>>> import numpy as np
>>> from numpy import linalg as LA
>>> np.set_printoptions(precision=2, suppress=True, linewidth=200, sign=" ")
>>> F = np.load("case0.npy")
>>> F
array([[ -3.,   0.,   2.,   2.],
       [ 11.,   6.,  -4.,  -7.],
       [-12.,  -6.,   5.,   8.],
       [  8.,   6.,  -2.,  -5.]])
>>> # rows and columns are dependent
>>> left, sv, Vt = LA.svd(F)
>>> V = Vt[:(sv > 1e-8).sum()]
>>> rng = np.random.default_rng(15648)
>>> vec = F[1] + 4 * F[2] + rng.integers(2) * np.eye(4)[0]
>>> vec
array([-36., -18.,  16.,  25.])
>>> np.allclose(V.T @ V @ vec, vec)
True
>>> np.diag(V.T @ V)
array([ 1.  ,  0.89,  0.56,  0.56])
>>> np.round(V.T @ V, 2) + 0
array([[ 1.  ,  0.  ,  0.  ,  0.  ],
       [ 0.  ,  0.89,  0.22, -0.22],
       [ 0.  ,  0.22,  0.56,  0.44],
       [ 0.  , -0.22,  0.44,  0.56]])
>>> F @ F
array([[  1.,   0.,   0.,   0.],
       [ 25.,  18.,  -8., -17.],
       [-26., -18.,   9.,  18.],
       [ 26.,  18.,  -8., -17.]])
>>> round(float(LA.det(F)), 2)
-0.0
>>> (F + F.T) / 2
array([[-3. ,  5.5, -5. ,  5. ],
       [ 5.5,  6. , -5. , -0.5],
       [-5. , -5. ,  5. ,  3. ],
       [ 5. , -0.5,  3. , -5. ]])
>>> round(np.abs(LA.eigvals(F)).max(), 2)
np.float64(3.0)
>>> np.allclose(F @ F.T, F.T @ F)
False
>>> LA.matrix_power(F, 4)
array([[   1.,    0.,    0.,    0.],
       [ 241.,  162.,  -80., -161.],
       [-242., -162.,   81.,  162.],
       [ 242.,  162.,  -80., -161.]])
>>> (F - F.T) / 2
array([[ 0. , -5.5,  7. , -3. ],
       [ 5.5,  0. ,  1. , -6.5],
       [-7. , -1. ,  0. ,  5. ],
       [ 3. ,  6.5, -5. ,  0. ]])
>>> print(np.round(np.sort(np.abs(LA.eigvals(F))), 2) + 0)
[ 0.  1.  1.  3.]
>>> M = np.load("test8.npy")
>>> M
array([[ 4, -4,  1,  1,  1],
       [-4, -4,  2,  4, -4],
       [ 1,  2, -2,  2,  1],
       [ 1,  4,  2,  4, -2],
       [ 1, -4,  1, -2, -4]])
>>> z = rng.permutation(5)
>>> z
array([ 0,  2,  4,  1,  3])
>>> M2 = M[z][:, z]
>>> np.allclose(M2, M)
False
>>> np.diag(M2)
array([ 4, -2, -4, -4,  4])
>>> theta = np.radians(101)
>>> r_ = np.eye(5)
>>> r_[4, 4] = r_[1, 1] = np.cos(theta)
>>> r_[4, 1], r_[1, 4] = -np.sin(theta), np.sin(theta)
>>> print(r_)
[[ 1.    0.    0.    0.    0.  ]
 [ 0.   -0.19  0.    0.    0.98]
 [ 0.    0.    1.    0.    0.  ]
 [ 0.    0.    0.    1.    0.  ]
 [ 0.   -0.98  0.    0.   -0.19]]
>>> M2 = M @ r_.T
>>> np.allclose(LA.norm(M, axis=1), LA.norm(M2, axis=1))
True
>>> LA.svd(M, compute_uv=False), LA.svd(M2, compute_uv=False)
(array([ 9.33,  7.74,  5.47,  3.91,  1.96]), array([ 9.33,  7.74,  5.47,  3.91,  1.96]))
>>> np.allclose(M @ M.T, M2 @ M2.T)
True
>>> M2
array([[ 4.  ,  1.74,  1.  ,  1.  ,  3.74],
       [-4.  , -3.16,  2.  ,  4.  ,  4.69],
       [ 1.  ,  0.6 , -2.  ,  2.  , -2.15],
       [ 1.  , -2.73,  2.  ,  4.  , -3.54],
       [ 1.  , -3.16,  1.  , -2.  ,  4.69]])
>>> mat = 0.9 ** np.abs(np.subtract.outer(np.arange(13), np.arange(13)))
>>> mat
array([[ 1.  ,  0.9 ,  0.81,  0.73,  0.66,  0.59,  0.53,  0.48,  0.43,  0.39,  0.35,  0.31,  0.28],
       [ 0.9 ,  1.  ,  0.9 ,  0.81,  0.73,  0.66,  0.59,  0.53,  0.48,  0.43,  0.39,  0.35,  0.31],
       [ 0.81,  0.9 ,  1.  ,  0.9 ,  0.81,  0.73,  0.66,  0.59,  0.53,  0.48,  0.43,  0.39,  0.35],
       [ 0.73,  0.81,  0.9 ,  1.  ,  0.9 ,  0.81,  0.73,  0.66,  0.59,  0.53,  0.48,  0.43,  0.39],
       [ 0.66,  0.73,  0.81,  0.9 ,  1.  ,  0.9 ,  0.81,  0.73,  0.66,  0.59,  0.53,  0.48,  0.43],
       [ 0.59,  0.66,  0.73,  0.81,  0.9 ,  1.  ,  0.9 ,  0.81,  0.73,  0.66,  0.59,  0.53,  0.48],
       [ 0.53,  0.59,  0.66,  0.73,  0.81,  0.9 ,  1.  ,  0.9 ,  0.81,  0.73,  0.66,  0.59,  0.53],
       [ 0.48,  0.53,  0.59,  0.66,  0.73,  0.81,  0.9 ,  1.  ,  0.9 ,  0.81,  0.73,  0.66,  0.59],
       [ 0.43,  0.48,  0.53,  0.59,  0.66,  0.73,  0.81,  0.9 ,  1.  ,  0.9 ,  0.81,  0.73,  0.66],
       [ 0.39,  0.43,  0.48,  0.53,  0.59,  0.66,  0.73,  0.81,  0.9 ,  1.  ,  0.9 ,  0.81,  0.73],
       [ 0.35,  0.39,  0.43,  0.48,  0.53,  0.59,  0.66,  0.73,  0.81,  0.9 ,  1.  ,  0.9 ,  0.81],
       [ 0.31,  0.35,  0.39,  0.43,  0.48,  0.53,  0.59,  0.66,  0.73,  0.81,  0.9 ,  1.  ,  0.9 ],
       [ 0.28,  0.31,  0.35,  0.39,  0.43,  0.48,  0.53,  0.59,  0.66,  0.73,  0.81,  0.9 ,  1.  ]])
>>> np.round(LA.norm(mat, 2), 2)
np.float64(8.73)
>>> round(mat[5] @ mat[3], 2)
np.float64(6.71)
>>> round(LA.norm(mat, "nuc"), 2)
np.float64(13.0)
>>> round(float(LA.norm(mat) ** 2 / LA.norm(mat, 2) ** 2), 2)
1.07
>>> w, V = LA.eigh(mat)
>>> vec = np.array([0, 3, 3, 2, 3, 1, 2, 0, 3, 1, 0, 1, 2])
>>> print(round(float(np.abs(mat).sum(axis=1).max()), 2), round(np.abs(w).max(), 2))
9.43 8.73
>>> np.round(vec @ mat @ vec / (vec @ vec), 2), round(float(w[0]), 2), round(float(w[-1]), 2)
(np.float64(5.97), 0.05, 8.73)
>>> round(float(LA.det(mat)), 2)
0.0
>>> print(np.round(np.abs(LA.eigvals(mat)).max(), 2))
8.73
>>> np.sort(np.abs(LA.eigvals(mat)))
array([ 0.05,  0.06,  0.06,  0.07,  0.08,  0.09,  0.12,  0.16,  0.23,  0.39,  0.78,  2.18,  8.73])
>>> J = np.load("dump.npy")
>>> J
array([[ 0,  1,  1, -1,  0,  3,  5, -4,  1,  0,  0],
       [-1,  0,  5, -1, -1, -2,  1,  1, -1,  2, -1],
       [-1, -5,  0,  0,  4, -1,  0,  2,  2,  4,  1],
       [ 1,  1,  0,  0, -1,  1, -2, -5, -3,  2,  2],
       [ 0,  1, -4,  1,  0,  0,  3,  5,  2, -1, -3],
       [-3,  2,  1, -1,  0,  0,  0,  0, -6, -2,  0],
       [-5, -1,  0,  2, -3,  0,  0,  0, -2,  5,  6],
       [ 4, -1, -2,  5, -5,  0,  0,  0, -2,  3, -1],
       [-1,  1, -2,  3, -2,  6,  2,  2,  0,  3,  1],
       [ 0, -2, -4, -2,  1,  2, -5, -3, -3,  0,  1],
       [ 0,  1, -1, -2,  3,  0, -6,  1, -1, -1,  0]])
>>> left, sv, Vt = LA.svd(J)
>>> V = Vt[:(sv > 1e-8).sum()]
>>> vec = J[9] + -3 * J[8] + rng.integers(2) * np.eye(11)[1]
>>> vec
array([  3.,  -4.,   2., -11.,   7., -16., -11.,  -9.,  -3.,  -9.,  -2.])
>>> np.allclose(V.T @ V @ vec, vec)
False
>>> print(LA.matrix_rank(np.vstack([J, vec])))
11
>>> round(float(LA.norm(vec - V.T @ V @ vec)), 2)
0.03
>>> round(LA.norm(J), 2)
np.float64(26.87)
>>> J.shape
(11, 11)
>>> np.unravel_index(np.abs(J).argmax(), J.shape)
(np.int64(5), np.int64(8))
>>> vec = np.array([-1, 0, 0, 3, 0, 2, -1, 3, 3, 1, 3])
>>> print(np.round(LA.det(J), 2))
0.0
>>> vec @ J @ vec
np.int64(0)
>>> np.round(LA.svd(J, compute_uv=False), 2) + 0
array([ 12.92,  12.92,  10.24,  10.24,   8.16,   8.16,   4.32,   4.32,   2.03,   2.03,   0.  ])
>>> q = LA.solve(np.eye(11) - J, np.eye(11) + J)
>>> np.round(q @ q.T, 2) + 0
array([[ 1.,  0.,  0.,  0.,  0.,  0.,  0.,  0.,  0.,  0.,  0.],
       [ 0.,  1.,  0.,  0.,  0.,  0.,  0.,  0.,  0.,  0.,  0.],
       [ 0.,  0.,  1.,  0.,  0.,  0.,  0.,  0.,  0.,  0.,  0.],
       [ 0.,  0.,  0.,  1.,  0.,  0.,  0.,  0.,  0.,  0.,  0.],
       [ 0.,  0.,  0.,  0.,  1.,  0.,  0.,  0.,  0.,  0.,  0.],
       [ 0.,  0.,  0.,  0.,  0.,  1.,  0.,  0.,  0.,  0.,  0.],
       [ 0.,  0.,  0.,  0.,  0.,  0.,  1.,  0.,  0.,  0.,  0.],
       [ 0.,  0.,  0.,  0.,  0.,  0.,  0.,  1.,  0.,  0.,  0.],
       [ 0.,  0.,  0.,  0.,  0.,  0.,  0.,  0.,  1.,  0.,  0.],
       [ 0.,  0.,  0.,  0.,  0.,  0.,  0.,  0.,  0.,  1.,  0.],
       [ 0.,  0.,  0.,  0.,  0.,  0.,  0.,  0.,  0.,  0.,  1.]])
>>> np.round(LA.det(q), 2)
np.float64(1.0)
>>> M2 = J / np.sqrt((J ** 2).mean(axis=1, keepdims=True))
>>> print(M2[8])
[-0.39  0.39 -0.78  1.16 -0.78  2.33  0.78  0.78  0.    1.16  0.39]
>>> LA.matrix_rank(M2) == LA.matrix_rank(J)
np.True_
>>> print(np.round(np.trace(LA.pinv(J) @ J), 2))
10.0
>>> np.allclose(J[:-1].T @ LA.lstsq(J[:-1].T, J[-1])[0], J[-1])
True
>>> LA.lstsq(J[:-1].T, J[-1])[2]
np.int32(10)
>>> K = np.loadtxt("mat.csv", delimiter=",")
>>> K.round(2) + 0
array([[ 1.  ,  0.  , -0.02,  0.  ,  0.  , -0.01, -0.01,  0.  , -0.02, -0.02, -0.01,  0.  ,  0.  , -0.02, -0.02, -0.02],
       [ 0.  ,  0.99, -0.05, -0.01,  0.  , -0.02, -0.02, -0.01, -0.05, -0.06, -0.04, -0.01, -0.01, -0.05, -0.07, -0.05],
       [-0.02, -0.05,  0.8 , -0.05, -0.02, -0.08, -0.08, -0.05, -0.23, -0.26, -0.17, -0.05, -0.05, -0.23, -0.29, -0.23],
       [ 0.  , -0.01, -0.05,  0.99,  0.  , -0.02, -0.02, -0.01, -0.05, -0.06, -0.04, -0.01, -0.01, -0.05, -0.07, -0.05],
       [ 0.  ,  0.  , -0.02,  0.  ,  1.  , -0.01, -0.01,  0.  , -0.02, -0.02, -0.01,  0.  ,  0.  , -0.02, -0.02, -0.02],
       [-0.01, -0.02, -0.08, -0.02, -0.01,  0.97, -0.03, -0.02, -0.09, -0.1 , -0.06, -0.02, -0.02, -0.09, -0.11, -0.09],
       [-0.01, -0.02, -0.08, -0.02, -0.01, -0.03,  0.97, -0.02, -0.09, -0.1 , -0.06, -0.02, -0.02, -0.09, -0.11, -0.09],
       [ 0.  , -0.01, -0.05, -0.01,  0.  , -0.02, -0.02,  0.99, -0.05, -0.06, -0.04, -0.01, -0.01, -0.05, -0.07, -0.05],
       [-0.02, -0.05, -0.23, -0.05, -0.02, -0.09, -0.09, -0.05,  0.74, -0.3 , -0.19, -0.05, -0.05, -0.26, -0.33, -0.26],
       [-0.02, -0.06, -0.26, -0.06, -0.02, -0.1 , -0.1 , -0.06, -0.3 ,  0.66, -0.22, -0.06, -0.06, -0.3 , -0.38, -0.3 ],
       [-0.01, -0.04, -0.17, -0.04, -0.01, -0.06, -0.06, -0.04, -0.19, -0.22,  0.86, -0.04, -0.04, -0.19, -0.24, -0.19],
       [ 0.  , -0.01, -0.05, -0.01,  0.  , -0.02, -0.02, -0.01, -0.05, -0.06, -0.04,  0.99, -0.01, -0.05, -0.07, -0.05],
       [ 0.  , -0.01, -0.05, -0.01,  0.  , -0.02, -0.02, -0.01, -0.05, -0.06, -0.04, -0.01,  0.99, -0.05, -0.07, -0.05],
       [-0.02, -0.05, -0.23, -0.05, -0.02, -0.09, -0.09, -0.05, -0.26, -0.3 , -0.19, -0.05, -0.05,  0.74, -0.33, -0.26],
       [-0.02, -0.07, -0.29, -0.07, -0.02, -0.11, -0.11, -0.07, -0.33, -0.38, -0.24, -0.07, -0.07, -0.33,  0.58, -0.33],
       [-0.02, -0.05, -0.23, -0.05, -0.02, -0.09, -0.09, -0.05, -0.26, -0.3 , -0.19, -0.05, -0.05, -0.26, -0.33,  0.74]])
>>> # symmetric
>>> z = rng.permutation(16)
>>> z
array([  3,   9,   8,   0,   1,  11,  12,  10,  15,   7,   5,   4,  13,   2,   6,  14])
>>> M2 = K[z][:, z]
>>> np.diag(M2)
array([ 0.99,  0.66,  0.74,  1.  ,  0.99,  0.99,  0.99,  0.86,  0.74,  0.99,  0.97,  1.  ,  0.74,  0.8 ,  0.97,  0.58])
>>> round(LA.det(M2), 2), round(float(LA.det(K[z])), 2)
(np.float64(-1.0), 1.0)
